$ python3 -q
>>> import numpy as np
>>> np.set_printoptions(suppress=True, linewidth=160)
>>> rnd = lambda a: np.round(a, 1) + 0
>>> M = np.load("sample9.npy")
>>> rnd(M)
array([[ -6. ,   6. ,   7.2,  -3. ,  13.6,  -9.9],
       [ -5.6,   5.6,   3.9,  -3.4,  10.3,  -5.8],
       [ -5.6,   5.6,   3.7,  -3.4,  10.1,  -5.6],
       [ -5.1,   5.1,   1.9,  -3.4,   7.9,  -3.3],
       [ -4.5,   4.5,   0.6,  -3.2,   6.1,  -1.8],
       [ -4. ,   4. ,   0. ,  -3. ,   5.1,  -1.1],
       [ -3.7,   3.7,  -0.2,  -2.9,   4.5,  -0.7],
       [ -3. ,   3. ,  -0.6,  -2.4,   3.4,  -0.2],
       [ -3. ,   3. ,  -0.6,  -2.4,   3.3,  -0.2],
       [ -3. ,   3. ,  -0.7,  -2.4,   3.2,  -0.1],
       [ -2.5,   2.5,  -0.8,  -2.1,   2.6,   0. ],
       [ -2.3,   2.3,  -0.8,  -1.9,   2.4,   0.1],
       [ -2.2,   2.2,  -0.8,  -1.8,   2.2,   0.1],
       [ -1. ,   1. ,  -0.5,  -0.9,   1. ,   0.1],
       [ -0.8,   0.8,  -0.4,  -0.7,   0.7,   0.1],
       [  0.8,  -0.8,   0.6,   0.9,  -1. ,   0.4],
       [  0.8,  -0.8,   0.6,   0.9,  -1. ,   0.4],
       [  0.9,  -0.9,   0.8,   1.1,  -1.4,   0.9],
       [  0.9,  -0.9,   0.8,   1.1,  -1.4,   0.9],
       [  0.9,  -0.9,   0.8,   1.2,  -1.5,   1. ],
       [  0.3,  -0.3,   0.3,   1.1,  -2.7,   4. ],
       [  0.1,  -0.1,   0.1,   1.1,  -2.9,   4.6],
       [ -0.2,   0.2,  -0.2,   0.9,  -3.2,   5.5],
       [ -0.3,   0.3,  -0.3,   0.9,  -3.2,   5.8],
       [ -0.9,   0.9,  -0.9,   0.5,  -3.8,   7.7],
       [ -2. ,   2. ,  -2.2,  -0.2,  -4.7,  10.9],
       [ -3.8,   3.8,  -4.3,  -1.4,  -5.9,  15.8],
       [ -5.5,   5.5,  -6.3,  -2.6,  -7.1,  20.3],
       [ -7.2,   7.2,  -8.4,  -3.9,  -8.2,  24.7],
       [ -7.6,   7.6,  -9. ,  -4.2,  -8.5,  25.9],
       [ -9.4,   9.4, -11.2,  -5.5,  -9.6,  30.4]])
>>> other = M / np.linalg.norm(M, axis=1, keepdims=True)
>>> gram = other @ other.T
>>> (gram - 2 * np.eye(31)).round(6).argmax(axis=1)
array([ 1,  2,  1,  4,  5,  6,  5,  8,  9,  8, 11, 12, 11, 14, 13, 16, 15, 18, 17, 18, 21, 20, 23, 22, 23, 26, 27, 28, 29, 28, 29])
>>> rnd(gram[8])
array([ 0.7,  0.8,  0.8,  0.9,  1. ,  1. ,  1. ,  1. ,  1. ,  1. ,  1. ,  1. ,  1. ,  1. ,  1. , -0.9, -0.9, -0.9, -0.9, -0.9, -0.5, -0.4, -0.3, -0.3, -0.2,
        0. ,  0.1,  0.1,  0.2,  0.2,  0.2])
>>> U, sig, vt = np.linalg.svd(M)
>>> V = vt[:(sig > 1e-8).sum()]
>>> rng = np.random.default_rng(19)
>>> vec = M[26] + -2 * M[3] + rng.integers(2) * np.eye(6)[1]
>>> rnd(vec)
array([  6.4,  -5.4,  -8. ,   5.4, -21.7,  22.4])
>>> rnd(V.T @ V)
array([[ 0.3, -0.3,  0. ,  0.2, -0.2, -0.2],
       [-0.3,  0.3,  0. , -0.2,  0.2,  0.2],
       [ 0. ,  0. ,  0.8,  0.3,  0.2,  0. ],
       [ 0.2, -0.2,  0.3,  0.3, -0.2,  0. ],
       [-0.2,  0.2,  0.2, -0.2,  0.5, -0.3],
       [-0.2,  0.2,  0. ,  0. , -0.3,  0.8]])
>>> Xc = M - M.mean(axis=0)
>>> V = np.linalg.svd(Xc)[2][:3]
>>> other = Xc - Xc @ V.T @ V
>>> np.linalg.norm(other, axis=1).round(6).argmax()
np.int64(0)
>>> rnd(np.linalg.norm(other) / np.linalg.norm(Xc))
np.float64(0.0)
>>> rnd(np.diag(V.T @ V))
array([0.3, 0.3, 0.8, 0.3, 0.5, 0.8])
>>> rnd(np.cov(Xc @ V.T, rowvar=False))
array([[133.4,   0. ,   0. ],
       [  0. ,  24.3,   0. ],
       [  0. ,   0. ,   1.3]])
>>> rnd(np.linalg.norm(M[10] - M[30]))
np.float64(35.9)
>>> rnd(np.linalg.norm(M, 2))
np.float64(68.0)
>>> np.linalg.norm(M, axis=1).argmax()
np.int64(30)
>>> rnd(np.linalg.norm(M, axis=0))
array([21.7, 21.7, 20.8, 13.6, 31.4, 57.7])
>>> dist = np.linalg.norm(M[:, None] - M[None], axis=-1)
>>> dist.shape
(31, 31)
>>> dist.mean(axis=1).argmax()
np.int64(30)
>>> np.flatnonzero(dist[25] < dist.mean() / 2)
array([22, 23, 24, 25, 26])
>>> J = np.array([[5, 2, 5, -2, -5],
...     [5, -3, 2, -4, 5],
...     [-2, 3, 0, 3, 2],
...     [2, 0, -3, -3, 5],
...     [5, -1, -2, 3, -4],
...     [4, -4, 4, -3, -4],
...     [5, 4, -5, -5, 3]]) * (rng.random((7, 5)) < 0.3)
>>> J
array([[0, 2, 5, 0, 0],
       [0, 0, 0, 0, 0],
       [0, 0, 0, 0, 0],
       [0, 0, 0, 0, 5],
       [5, 0, 0, 0, 0],
       [0, 0, 0, 0, 0],
       [5, 4, 0, 0, 0]])
>>> # rows 1 and 2 are equal
>>> np.linalg.matrix_rank(J, rtol=0.1)
np.int64(4)
>>> np.linalg.cond(J) > 100
np.True_
>>> [round(float(x), 1) for x in np.linalg.svd(J, compute_uv=False)[:3]]
[7.8, 5.4, 5.0]
>>> U, sig, vt = np.linalg.svd(J)
>>> rnd(sig)
array([7.8, 5.4, 5. , 2.4, 0. ])
>>> np.argmax(sig[:-1] / (sig[1:] + 1e-6)) + 1
np.int64(4)
>>> other = U[:, :4] @ np.diag(sig[:4]) @ vt[:4]
>>> np.linalg.matrix_rank(J, rtol=0.05)
np.int64(4)
>>> np.linalg.matrix_rank(other)
np.int64(4)
>>> rnd(np.linalg.norm(J - other) / np.linalg.norm(J))
np.float64(0.0)
>>> X = np.array([[0, -1, 1, 0, -1, 1],
...     [0, 0, -2, 0, 2, -2],
...     [0, 0, 0, -1, 0, -2],
...     [0, 0, 0, 0, -1, 0],
...     [0, 0, 0, 0, 0, 1],
...     [0, 0, 0, 0, 0, 0]])
>>> np.linalg.matrix_rank(X, rtol=0.1)
np.int64(4)
>>> np.argsort(-np.linalg.norm(X, axis=0).round(6), kind="stable")[:3]
array([5, 4, 2])
>>> np.linalg.cond(X) > 100
np.True_
>>> [round(float(x), 1) for x in np.linalg.svd(X, compute_uv=False)[:3]]
[4.2, 2.0, 0.9]
>>> rnd(np.sort(np.linalg.eigvals(X)))
array([0., 0., 0., 0., 0., 0.])
>>> [int(np.linalg.matrix_rank(np.linalg.matrix_power(X, p))) for p in range(1, 7)]
[5, 4, 3, 2, 1, 0]
>>> np.prod(np.diag(X)), rnd(np.linalg.det(X))
(np.int64(0), np.float64(0.0))
>>> X @ X
array([[ 0,  0,  2, -1, -2, -1],
       [ 0,  0,  0,  2,  0,  6],
       [ 0,  0,  0,  0,  1,  0],
       [ 0,  0,  0,  0,  0, -1],
       [ 0,  0,  0,  0,  0,  0],
       [ 0,  0,  0,  0,  0,  0]])
>>> def softmax(z):
...     e = np.exp(z - z.max(axis=-1, keepdims=True))
...     return e / e.sum(axis=-1, keepdims=True)
... 
>>> rnd(softmax(J[3] + 5))
array([0., 0., 0., 0., 1.])
>>> rnd(softmax(J[3]))
array([0., 0., 0., 0., 1.])
>>> S = J @ J.T / np.sqrt(5)
>>> softmax(S).round(6).argmax(axis=1)
array([0, 0, 0, 3, 4, 0, 6])
>>> rnd(softmax(S))
array([[1. , 0. , 0. , 0. , 0. , 0. , 0. ],
       [0.1, 0.1, 0.1, 0.1, 0.1, 0.1, 0.1],
       [0.1, 0.1, 0.1, 0.1, 0.1, 0.1, 0.1],
       [0. , 0. , 0. , 1. , 0. , 0. , 0. ],
       [0. , 0. , 0. , 0. , 0.5, 0. , 0.5],
       [0.1, 0.1, 0.1, 0.1, 0.1, 0.1, 0.1],
       [0. , 0. , 0. , 0. , 0. , 0. , 1. ]])
>>> np.abs(np.diag(np.linalg.qr(X)[1])) > 1e-9
array([False, False, False, False, False, False])
>>> rnd(np.trace(np.linalg.pinv(X) @ X))
np.float64(5.0)
>>> np.linalg.lstsq(X[:-1].T, X[-1])[2]
np.int32(5)
>>> rnd(X @ np.linalg.pinv(X) @ X)
array([[ 0., -1.,  1.,  0., -1.,  1.],
       [ 0.,  0., -2.,  0.,  2., -2.],
       [ 0.,  0.,  0., -1.,  0., -2.],
       [ 0.,  0.,  0.,  0., -1.,  0.],
       [ 0.,  0.,  0.,  0.,  0.,  1.],
       [ 0.,  0.,  0.,  0.,  0.,  0.]])
>>> labels = rng.permutation(6)
>>> labels
array([2, 5, 0, 1, 4, 3])
>>> other = X[labels][:, labels]
>>> np.diag(other)
array([0, 0, 0, 0, 0, 0])
>>> np.trace(other)
np.int64(0)
>>> E = np.loadtxt("dump.csv", delimiter=",")
>>> rnd(E)
array([[-13.7,  -7.9,   0.3,   4.5,  -2.1,   1.2],
       [ -9. ,  -5.5,   0.4,   2.7,  -2.2,   0.2],
       [ -7.5,  -4.7,   0.4,   2.1,  -2.2,  -0.1],
       [ -5.8,  -3.7,   0.3,   1.3,  -2.2,  -0.4],
       [ -5. ,  -3.2,   0.2,   1. ,  -2.2,  -0.6],
       [ -3.7,  -2.5,   0.1,   0.4,  -2.1,  -0.9],
       [ -3.5,  -2.3,   0.1,   0.2,  -2.1,  -0.9],
       [ -1.7,  -1.1,  -0.3,  -0.6,  -1.6,  -1.1],
       [ -1.6,  -1. ,  -0.3,  -0.6,  -1.6,  -1.1],
       [ -1.4,  -0.8,  -0.3,  -0.7,  -1.4,  -1.1],
       [ -1.3,  -0.8,  -0.3,  -0.7,  -1.4,  -1.1],
       [ -0.9,  -0.5,  -0.4,  -0.7,  -1. ,  -0.9],
       [ -0.9,  -0.4,  -0.4,  -0.7,  -1. ,  -0.9],
       [ -0.6,  -0.2,  -0.3,  -0.5,  -0.6,  -0.6],
       [ -0.3,  -0.1,  -0.2,  -0.3,  -0.4,  -0.4],
       [ -0.2,  -0.1,  -0.1,  -0.2,  -0.2,  -0.2],
       [ -0.1,   0. ,  -0.1,  -0.1,  -0.1,  -0.1],
       [  0.8,   0.2,   0.6,   0.8,   0.7,   0.8],
       [  2. ,   0.5,   1.4,   1.8,   1.4,   1.6],
       [  9.8,   2.2,   6.5,   6.4,   4.2,   5.3],
       [ 11.1,   2.5,   7.3,   7. ,   4.6,   5.8],
       [ 17.5,   4. ,  11. ,   9.8,   6. ,   7.9],
       [ 18. ,   4.1,  11.3,  10. ,   6.1,   8. ],
       [ 24. ,   5.5,  14.6,  12.2,   7.2,   9.7],
       [ 31.8,   7.4,  18.7,  14.9,   8.5,  11.7],
       [ 34.8,   8.2,  20.3,  15.8,   9. ,  12.4]])
>>> dist = np.linalg.norm(E[:, None] - E[None], axis=-1)
>>> (dist + 1e9 * np.eye(26)).round(6).argmin(axis=1)
array([ 1,  2,  1,  4,  3,  6,  5,  8,  7, 10,  9, 12, 11, 14, 15, 16, 15, 16, 17, 20, 19, 22, 21, 22, 25, 24])
>>> dist.mean(axis=1).argmax()
np.int64(25)
>>> np.unravel_index(dist.round(6).argmax(), dist.shape)
(np.int64(0), np.int64(25))
>>> dist[2].round(6).argsort(kind="stable")[:4]
array([2, 1, 3, 4])
>>> np.flatnonzero(dist[2] < dist.mean() / 2)
array([ 0,  1,  2,  3,  4,  5,  6,  7,  8,  9, 10])
>>> dist.shape
(26, 26)
>>> labels = E[:, 2] > np.median(E[:, 2])
>>> r0 = E[labels].mean(axis=0) - E[~labels].mean(axis=0)
>>> labels.astype(int)
array([1, 1, 1, 1, 0, 0, 0, 0, 0, 0, 0, 0, 0, 0, 0, 0, 0, 1, 1, 1, 1, 1, 1, 1, 1, 1])
>>> rnd(r0)
array([10.4,  2. ,  7.3,  7.2,  4.2,  5.7])
>>> ((E - E.mean(axis=0)) @ r0 > 0).astype(int)
array([0, 0, 0, 0, 0, 0, 0, 0, 0, 0, 0, 0, 0, 0, 0, 0, 0, 0, 0, 1, 1, 1, 1, 1, 1, 1])
>>> U, sig, vt = np.linalg.svd(X)
>>> np.argmax(sig[:-1] / (sig[1:] + 1e-6)) + 1
np.int64(5)
>>> other = U[:, :5] @ np.diag(sig[:5]) @ vt[:5]
>>> rnd(other)
array([[ 0., -1.,  1.,  0., -1.,  1.],
       [ 0.,  0., -2.,  0.,  2., -2.],
       [ 0.,  0.,  0., -1.,  0., -2.],
       [ 0.,  0.,  0.,  0., -1.,  0.],
       [ 0.,  0.,  0.,  0.,  0.,  1.],
       [ 0.,  0.,  0.,  0.,  0.,  0.]])
>>> rnd(np.abs(X - other).max())
np.float64(0.0)
>>> r0 = np.array([0, 3, 3])
>>> np.polyval(r0, X[2])
array([ 3,  3,  3,  0,  3, -3])
>>> np.convolve(X[2], r0)
array([ 0,  0,  0,  0, -3, -3, -6, -6])
>>> U, sig, vt = np.linalg.svd(E)
>>> np.argmax(sig[:-1] / (sig[1:] + 1e-6)) + 1
np.int64(3)
>>> other = U[:, :3] @ np.diag(sig[:3]) @ vt[:3]
>>> rnd(np.abs(E - other).max())
np.float64(0.0)
>>> rnd(np.linalg.norm(E - other, 2)), rnd(sig[3])
(np.float64(0.0), np.float64(0.0))
>>> arr = np.loadtxt("mat.csv", delimiter=",")
>>> arr
array([[ 2.,  4.,  5., -2.,  3.],
       [ 0.,  0.,  0.,  3.,  5.],
       [ 1., -2.,  4.,  5., -2.],
       [ 0.,  1.,  1., -4.,  1.],
       [ 2.,  4.,  5., 10., 23.]])
>>> # row 4 dominates
>>> rnd(np.abs(np.linalg.eigvals(arr)).max())
np.float64(24.0)
>>> np.allclose(arr @ arr.T, arr.T @ arr)
False
>>> arr.inv()
Traceback (most recent call last):
  File "<python-input-99>", line 1, in <module>
    arr.inv()
    ^^^^^^^
AttributeError: 'numpy.ndarray' object has no attribute 'inv'
>>> rnd(np.linalg.matrix_power(arr, 3))
array([[  239.,   377.,   733.,   755.,  1979.],
       [  284.,   494.,   790.,  1217.,  2841.],
       [  -92.,  -276.,  -234.,  -393., -1377.],
       [   55.,   124.,   179.,    97.,   529.],
       [ 1375.,  2353.,  3893.,  5623., 13343.]])
>>> (arr + arr.T) / 2
array([[ 2. ,  2. ,  3. , -1. ,  2.5],
       [ 2. ,  0. , -1. ,  2. ,  4.5],
       [ 3. , -1. ,  4. ,  3. ,  1.5],
       [-1. ,  2. ,  3. , -4. ,  5.5],
       [ 2.5,  4.5,  1.5,  5.5, 23. ]])
>>> other = arr[0, 0] * arr[1:] - np.outer(arr[1:, 0], arr[0])
>>> other
array([[ 0.,  0.,  0.,  6., 10.],
       [ 0., -8.,  3., 12., -7.],
       [ 0.,  2.,  2., -8.,  2.],
       [ 0.,  0.,  0., 24., 40.]])
>>> np.linalg.matrix_rank(other), np.linalg.matrix_rank(arr)
(np.int64(3), np.int64(4))
>>> np.abs(np.diag(np.linalg.qr(arr)[1])) > 1e-9
array([ True,  True,  True,  True, False])
>>> np.allclose(arr[:-1].T @ np.linalg.lstsq(arr[:-1].T, arr[-1])[0], arr[-1])
True
>>> np.linalg.lstsq(arr[:-1].T, arr[-1])[2]
np.int32(4)
>>> other = arr / np.linalg.norm(arr, axis=1, keepdims=True)
>>> gram = other @ other.T
>>> rnd(np.degrees(np.arccos(np.clip(gram[4, 2], -1, 1))))
np.float64(84.4)
>>> rnd(gram)
array([[ 1. ,  0.2,  0. ,  0.6,  0.5],
       [ 0.2,  1. ,  0.1, -0.3,  1. ],
       [ 0. ,  0.1,  1. , -0.6,  0.1],
       [ 0.6, -0.3, -0.6,  1. , -0.1],
       [ 0.5,  1. ,  0.1, -0.1,  1. ]])
>>> np.argwhere(np.triu(np.abs(gram) > 0.95, 1))
array([[1, 4]])
>>> rnd(np.linalg.norm(other, axis=1))
array([1., 1., 1., 1., 1.])
>>> (np.abs(gram) > 0.9).astype(int)
array([[1, 0, 0, 0, 0],
       [0, 1, 0, 0, 1],
       [0, 0, 1, 0, 0],
       [0, 0, 0, 1, 0],
       [0, 1, 0, 0, 1]])
>>> proj = np.triu(np.array([[0, 2, 1, 0, 0],
...     [2, 3, 1, 2, 0],
...     [-3, -3, -2, 2, -2],
...     [1, 0, 2, 3, -3],
...     [-2, -3, 0, 1, -3]]), 1) + np.eye(5)
>>> other = proj @ arr @ np.linalg.inv(proj)
>>> other
array([[   3.,   -4.,   10.,   -3.,   22.],
       [   1.,   -2.,    7.,  -10.,  -11.],
       [  -3.,   -2.,    1.,  -21., -107.],
       [  -6.,    1.,   -9.,  -18., -140.],
       [   2.,    0.,    3.,    4.,   41.]])
>>> np.linalg.matrix_rank(other)
np.int64(4)
>>> m1 = np.load("m.npy")
>>> m1
array([[-1, -2, -1, -2, -1, -2],
       [ 0,  2,  0,  2,  0,  2],
       [-2,  1, -2,  1, -2,  1],
       [-1, -2, -1, -2, -1, -2],
       [ 0,  2,  0,  2,  0,  2],
       [-2,  1, -2,  1, -2,  1]])
>>> rnd(np.linalg.norm(m1, 2) / np.linalg.norm(m1))
np.float64(0.8)
>>> blk = np.stack([m1, 4 * m1, m1[::-1]])
>>> blk.sum(axis=0)
array([[ -7,  -9,  -7,  -9,  -7,  -9],
       [  0,  12,   0,  12,   0,  12],
       [-11,   3, -11,   3, -11,   3],
       [ -7,  -9,  -7,  -9,  -7,  -9],
       [  0,  12,   0,  12,   0,  12],
       [-11,   3, -11,   3, -11,   3]])
>>> rnd(np.linalg.norm(blk, axis=(1, 2)))
array([ 9.2, 36.7,  9.2])
>>> blk.shape
(3, 6, 6)
>>> np.linalg.matrix_rank(blk.reshape(3, -1))
np.int64(2)
>>> other = m1 / np.linalg.norm(m1, axis=1, keepdims=True)
>>> gram = other @ other.T
>>> rnd(gram[1])
array([-0.9,  1. ,  0.4, -0.9,  1. ,  0.4])
>>> np.argwhere(np.triu(np.abs(gram) > 0.95, 1))
array([[0, 3],
       [1, 4],
       [2, 5]])
